>>> import numpy as np
>>> from numpy import linalg as LA
>>> np.set_printoptions(suppress=True, linewidth=200)
>>> arr = np.load("mat.npy")
>>> arr
array([[0, 0, 0, 0, 1, 0, 0, 0, 0, 0, 1, 0, 1, 1],
       [0, 0, 1, 1, 0, 1, 0, 1, 1, 0, 0, 1, 0, 0],
       [0, 1, 0, 1, 0, 0, 0, 0, 1, 0, 0, 1, 0, 0],
       [0, 1, 1, 0, 0, 1, 0, 1, 1, 0, 0, 1, 0, 0],
       [1, 0, 0, 0, 0, 0, 1, 0, 0, 1, 1, 0, 1, 1],
       [0, 1, 0, 1, 0, 0, 0, 1, 1, 0, 0, 0, 0, 0],
       [0, 0, 0, 0, 1, 0, 0, 0, 0, 1, 1, 0, 1, 1],
       [0, 1, 0, 1, 0, 1, 0, 0, 0, 0, 0, 1, 0, 0],
       [0, 1, 1, 1, 0, 1, 0, 0, 0, 0, 0, 1, 0, 0],
       [0, 0, 0, 0, 1, 0, 1, 0, 0, 0, 1, 0, 1, 1],
       [1, 0, 0, 0, 1, 0, 1, 0, 0, 1, 0, 0, 1, 1],
       [0, 1, 1, 1, 0, 0, 0, 1, 1, 0, 0, 0, 0, 0],
       [1, 0, 0, 0, 1, 0, 1, 0, 0, 1, 1, 0, 0, 0],
       [1, 0, 0, 0, 1, 0, 1, 0, 0, 1, 1, 0, 0, 0]])
>>> round(float(LA.det(arr)), 2)
0.0
>>> np.round(np.abs(LA.eigvals(arr)).max(), 2)
np.float64(5.21)
>>> w, vecs = LA.eigh(arr)
>>> x = np.array([4, 4, 1, 5, 0, 3, 3, 2, 4, 2, 4, 4, 3, 4])
>>> np.round(x @ arr @ x / (x @ x), 2), np.round(w[0], 2), np.round(w[-1], 2)
(np.float64(4.19), np.float64(-2.19), np.float64(5.21))
>>> x @ arr @ x
np.int64(658)
>>> Uu, s, Vt = LA.svd(arr)
>>> vecs = Vt[:(s > 1e-8).sum()]
>>> rng = np.random.default_rng(51222)
>>> x = arr[12] + 2 * arr[8] + rng.integers(2) * np.eye(14)[13]
>>> x
array([1., 2., 2., 2., 1., 2., 1., 0., 0., 1., 1., 2., 0., 0.])
>>> np.round(np.diag(vecs.T @ vecs), 2)
array([1.  , 1.  , 1.  , 1.  , 1.  , 0.75, 1.  , 0.75, 0.75, 1.  , 1.  , 0.75, 0.5 , 0.5 ])
>>> np.allclose(vecs.T @ vecs @ x, x)
True
>>> LA.matrix_rank(np.vstack([arr, x]))
np.int64(12)
>>> cov = arr.T @ arr
>>> (arr @ arr.T).shape
(14, 14)
>>> np.round(LA.eigvalsh(cov)[::-1], 2) + 0
array([27.11, 24.65,  4.81,  4.  ,  2.83,  1.94,  1.  ,  1.  ,  1.  ,  1.  ,  0.52,  0.14,  0.  ,  0.  ])
>>> np.allclose(cov, cov.T)
True
>>> LA.matrix_rank(cov)
np.int64(12)
>>> np.diag(cov)
array([4, 6, 4, 6, 6, 4, 5, 4, 5, 5, 6, 5, 5, 5])
>>> np.trace(arr @ arr @ arr) // 6
np.int64(39)
>>> np.argwhere(np.triu(arr))
array([[ 0,  4],
       [ 0, 10],
       [ 0, 12],
       [ 0, 13],
       [ 1,  2],
       [ 1,  3],
       [ 1,  5],
       [ 1,  7],
       [ 1,  8],
       [ 1, 11],
       [ 2,  3],
       [ 2,  8],
       [ 2, 11],
       [ 3,  5],
       [ 3,  7],
       [ 3,  8],
       [ 3, 11],
       [ 4,  6],
       [ 4,  9],
       [ 4, 10],
       [ 4, 12],
       [ 4, 13],
       [ 5,  7],
       [ 5,  8],
       [ 6,  9],
       [ 6, 10],
       [ 6, 12],
       [ 6, 13],
       [ 7, 11],
       [ 8, 11],
       [ 9, 10],
       [ 9, 12],
       [ 9, 13],
       [10, 12],
       [10, 13]])
>>> low = np.diag(arr.sum(axis=1)) - arr
>>> np.round(LA.eigvalsh(low), 2) + 0
array([0.  , 0.  , 3.38, 4.  , 4.38, 5.  , 5.62, 6.  , 6.62, 7.  , 7.  , 7.  , 7.  , 7.  ])
>>> low @ np.ones(14)
array([0., 0., 0., 0., 0., 0., 0., 0., 0., 0., 0., 0., 0., 0.])
>>> LA.matrix_rank(low)
np.int64(12)
>>> round(LA.det(low[1:, 1:]))
0
>>> mat = np.load("case10.npy")
>>> mat.round(2)
array([[ 0.  , -0.47, -0.14,  0.87,  0.07],
       [-0.2 , -0.81,  0.38, -0.37, -0.17],
       [ 0.46, -0.12, -0.42, -0.07, -0.77],
       [-0.41,  0.33,  0.51,  0.32, -0.6 ],
       [-0.76, -0.03, -0.63, -0.11, -0.09]])
>>> Y = LA.inv(mat)
>>> Y.round(2) + 0
array([[ 0.  , -0.2 ,  0.46, -0.41, -0.76],
       [-0.47, -0.81, -0.12,  0.33, -0.03],
       [-0.14,  0.38, -0.42,  0.51, -0.63],
       [ 0.87, -0.37, -0.07,  0.32, -0.11],
       [ 0.07, -0.17, -0.77, -0.6 , -0.09]])
>>> round(LA.det(mat) * LA.det(Y), 2)
np.float64(1.0)
>>> np.round(LA.det(mat) * Y, 2) + 0
array([[ 0.  , -0.2 ,  0.46, -0.41, -0.76],
       [-0.47, -0.81, -0.12,  0.33, -0.03],
       [-0.14,  0.38, -0.42,  0.51, -0.63],
       [ 0.87, -0.37, -0.07,  0.32, -0.11],
       [ 0.07, -0.17, -0.77, -0.6 , -0.09]])
>>> W0 = np.loadtxt("data.csv", delimiter=",")
>>> W0
array([[ 0.04,  0.01,  0.01,  0.36,  0.63,  0.29],
       [ 0.02,  0.05, -0.01,  0.7 ,  1.29,  0.69],
       [ 0.01, -0.01, -0.03,  0.84,  1.93,  0.94],
       [ 0.05, -0.05,  0.04, -0.66, -1.4 , -0.7 ],
       [ 0.02,  0.01, -0.04,  0.72,  1.26,  0.81],
       [ 0.02, -0.01,  0.01,  0.78,  1.63,  0.79],
       [-0.1 , -0.03, -0.01,  1.41,  2.74,  1.35],
       [-0.04, -0.12, -0.09, -0.21, -0.37, -0.27],
       [-0.03, -0.03, -0.04,  0.83,  1.68,  0.86],
       [ 0.1 ,  0.08,  0.02,  0.77,  1.5 ,  0.82],
       [-0.01, -0.03,  0.05,  0.19,  0.44,  0.3 ],
       [-0.13,  0.  ,  0.02,  0.27,  0.5 ,  0.3 ],
       [ 0.05, -0.01, -0.04,  0.18,  0.27,  0.11],
       [ 0.03, -0.02,  0.01,  0.77,  1.5 ,  0.77],
       [ 0.  ,  0.01,  0.01, -0.77, -1.48, -0.75],
       [ 0.04, -0.01, -0.04, -1.21, -2.26, -1.19]])
>>> round(float(LA.norm(W0[6] - W0[9])), 2)
1.51
>>> round(float(LA.norm(W0, 2)), 2)
7.28
>>> np.round(LA.norm(W0, axis=0), 2)
array([0.22, 0.17, 0.14, 3.  , 5.9 , 3.05])
>>> LA.norm(W0, axis=1).argmax()
np.int64(6)
>>> round(float(LA.norm(W0) ** 2 / LA.norm(W0, 2) ** 2), 2)
1.0
>>> cov = np.cov(W0, rowvar=False)
>>> np.argsort(-W0.std(axis=0).round(6), kind="stable")
array([4, 5, 3, 0, 1, 2])
>>> np.round(np.polyfit(W0[:, 5], W0[:, 2], 1), 2) + 0
array([ 0.  , -0.01])
>>> round(np.corrcoef(W0[:, 5], W0[:, 2])[0, 1], 2)
np.float64(0.04)
>>> cen = W0 - W0.mean(axis=0)
>>> vecs = LA.svd(cen)[2][:1]
>>> Y = cen - cen @ vecs.T @ vecs
>>> np.round(np.cov(cen @ vecs.T, rowvar=False), 2)
np.float64(2.91)
>>> LA.norm(Y, axis=1).round(6).argmax()
np.int64(7)
>>> d = LA.norm(W0[:, None] - W0[None], axis=-1)
>>> np.flatnonzero(d[10] < d.mean() / 2)
array([ 0, 10, 11, 12])
>>> np.round(LA.norm(W0 - W0.mean(axis=0), axis=1), 2)
array([0.07, 0.86, 1.55, 2.46, 0.91, 1.21, 2.61, 1.27, 1.3 , 1.12, 0.22, 0.19, 0.43, 1.09, 2.59, 3.59])
>>> d[10].round(2)
array([0.27, 1.07, 1.75, 2.26, 1.11, 1.42, 2.81, 1.08, 1.51, 1.32, 0.  , 0.16, 0.28, 1.3 , 2.39, 3.39])
>>> d[10].round(6).argsort(kind="stable")[:4]
array([10, 11,  0, 12])
>>> d[:5, :5].round(2)
array([[0.  , 0.84, 1.53, 2.48, 0.89],
       [0.84, 0.  , 0.7 , 3.32, 0.13],
       [1.53, 0.7 , 0.  , 4.  , 0.69],
       [2.48, 3.32, 4.  , 0.  , 3.36],
       [0.89, 0.13, 0.69, 3.36, 0.  ]])
>>> LA.matrix_rank(d ** 2)
np.int64(8)
>>> d.mean(axis=1).argmax()
np.int64(15)
